$ python -q
>>> import numpy as np
>>> import numpy.linalg as la
>>> np.set_printoptions(precision=3, suppress=True, linewidth=120)
>>> rd = lambda a: np.round(a, 3) + 0
>>> J = np.load("case4.npy")
>>> J
array([[ 3, -1,  0,  0, -2,  0,  0,  0,  3,  0,  0,  0,  1,  1],
       [ 0,  0,  0,  0,  0,  0,  1,  0,  1,  0,  0,  0, -1,  0],
       [-2,  0, -2,  0,  0,  0,  0,  0,  0,  0,  0,  0,  0,  0],
       [ 0,  0,  0,  0, -1,  0,  0,  0,  0,  0,  0,  0,  0,  2],
       [ 1, -1,  0,  0,  0,  3,  0,  0, -3,  0,  0,  0,  0, -3]])
>>> rng = np.random.default_rng(33)
>>> M2 = J + rng.integers(-2, 3, (5, 2)) @ rng.integers(-2, 3, (2, 14))
>>> M2
array([[ 1, -3,  4,  2,  2,  0, -2, -2,  5,  0,  0, -2,  1, -3],
       [ 1,  1, -2, -1, -2,  0,  2,  1,  0,  0,  0,  1, -1,  2],
       [-8, -6,  6,  0,  0, -4,  2,  0, -2,  4,  0, -6, -4, -4],
       [ 3,  3, -4,  0, -1,  2, -1,  0,  1, -2,  0,  3,  2,  4],
       [ 1, -1,  0,  0,  0,  3,  0,  0, -3,  0,  0,  0,  0, -3]])
>>> print(M2 - J)
[[-2 -2  4  2  4  0 -2 -2  2  0  0 -2  0 -4]
 [ 1  1 -2 -1 -2  0  1  1 -1  0  0  1  0  2]
 [-6 -6  8  0  0 -4  2  0 -2  4  0 -6 -4 -4]
 [ 3  3 -4  0  0  2 -1  0  1 -2  0  3  2  2]
 [ 0  0  0  0  0  0  0  0  0  0  0  0  0  0]]
>>> theta = np.radians(36)
>>> R = np.eye(14)
>>> R[13, 13] = R[0, 0] = np.cos(theta)
>>> R[13, 0], R[0, 13] = -np.sin(theta), np.sin(theta)
>>> M2 = J @ R.T
>>> rd(np.abs(M2 - J).max(axis=0))
array([1.954, 0.   , 0.   , 0.   , 0.   , 0.   , 0.   , 0.   , 0.   , 0.   , 0.   , 0.   , 0.   , 1.954])
>>> rd(M2)
array([[ 3.015, -1.   ,  0.   ,  0.   , -2.   ,  0.   ,  0.   ,  0.   ,  3.   ,  0.   ,  0.   ,  0.   ,  1.   ,
        -0.954],
       [ 0.   ,  0.   ,  0.   ,  0.   ,  0.   ,  0.   ,  1.   ,  0.   ,  1.   ,  0.   ,  0.   ,  0.   , -1.   ,
         0.   ],
       [-1.618,  0.   , -2.   ,  0.   ,  0.   ,  0.   ,  0.   ,  0.   ,  0.   ,  0.   ,  0.   ,  0.   ,  0.   ,
         1.176],
       [ 1.176,  0.   ,  0.   ,  0.   , -1.   ,  0.   ,  0.   ,  0.   ,  0.   ,  0.   ,  0.   ,  0.   ,  0.   ,
         1.618],
       [-0.954, -1.   ,  0.   ,  0.   ,  0.   ,  3.   ,  0.   ,  0.   , -3.   ,  0.   ,  0.   ,  0.   ,  0.   ,
        -3.015]])
>>> print(rd(la.det(R)), rd(np.trace(R)))
1.0 13.618
